$ ipython --no-banner

In [1]: import numpy as np

In [2]: from numpy import linalg as LA

In [3]: np.set_printoptions(suppress=True, linewidth=120)

In [4]: J = np.loadtxt("arr.csv", delimiter=",")

In [5]: J
Out[5]: 
array([[4., 2., 2., 1., 1., 2., 0., 1.],
       [0., 2., 1., 2., 0., 0., 2., 2.],
       [0., 2., 2., 1., 0., 0., 0., 2.]])

In [6]: B = J / LA.norm(J, axis=1, keepdims=True)

In [7]: gram = B @ B.T

In [8]: round(np.degrees(np.arccos(np.clip(gram[0, 1], -1, 1))), 2)
Out[8]: np.float64(64.18)

In [9]: np.round(LA.norm(B, axis=1), 2)
Out[9]: array([1., 1., 1.])

In [10]: (np.abs(gram) > 0.9).astype(int)
Out[10]: 
array([[1, 0, 0],
       [0, 1, 0],
       [0, 0, 1]])

In [11]: ang = np.radians(180)

In [12]: r_ = np.eye(8)

In [13]: r_[2, 2] = r_[4, 4] = np.cos(ang)

In [14]: r_[2, 4], r_[4, 2] = -np.sin(ang), np.sin(ang)

In [15]: r_.round(2) + 0
Out[15]: 
array([[ 1.,  0.,  0.,  0.,  0.,  0.,  0.,  0.],
       [ 0.,  1.,  0.,  0.,  0.,  0.,  0.,  0.],
       [ 0.,  0., -1.,  0.,  0.,  0.,  0.,  0.],
       [ 0.,  0.,  0.,  1.,  0.,  0.,  0.,  0.],
       [ 0.,  0.,  0.,  0., -1.,  0.,  0.,  0.],
       [ 0.,  0.,  0.,  0.,  0.,  1.,  0.,  0.],
       [ 0.,  0.,  0.,  0.,  0.,  0.,  1.,  0.],
       [ 0.,  0.,  0.,  0.,  0.,  0.,  0.,  1.]])

In [16]: B = J @ r_.T

In [17]: np.allclose(J @ J.T, B @ B.T)
Out[17]: True

In [18]: np.round(LA.det(r_), 2), np.trace(r_)
Out[18]: (np.float64(1.0), np.float64(4.0))

In [19]: np.allclose(LA.norm(J, axis=1), LA.norm(B, axis=1))
Out[19]: True

In [20]: np.round(LA.svd(J, compute_uv=False), 2), np.round(LA.svd(B, compute_uv=False), 2)
Out[20]: (array([6.63, 3.79, 1.63]), array([6.63, 3.79, 1.63]))
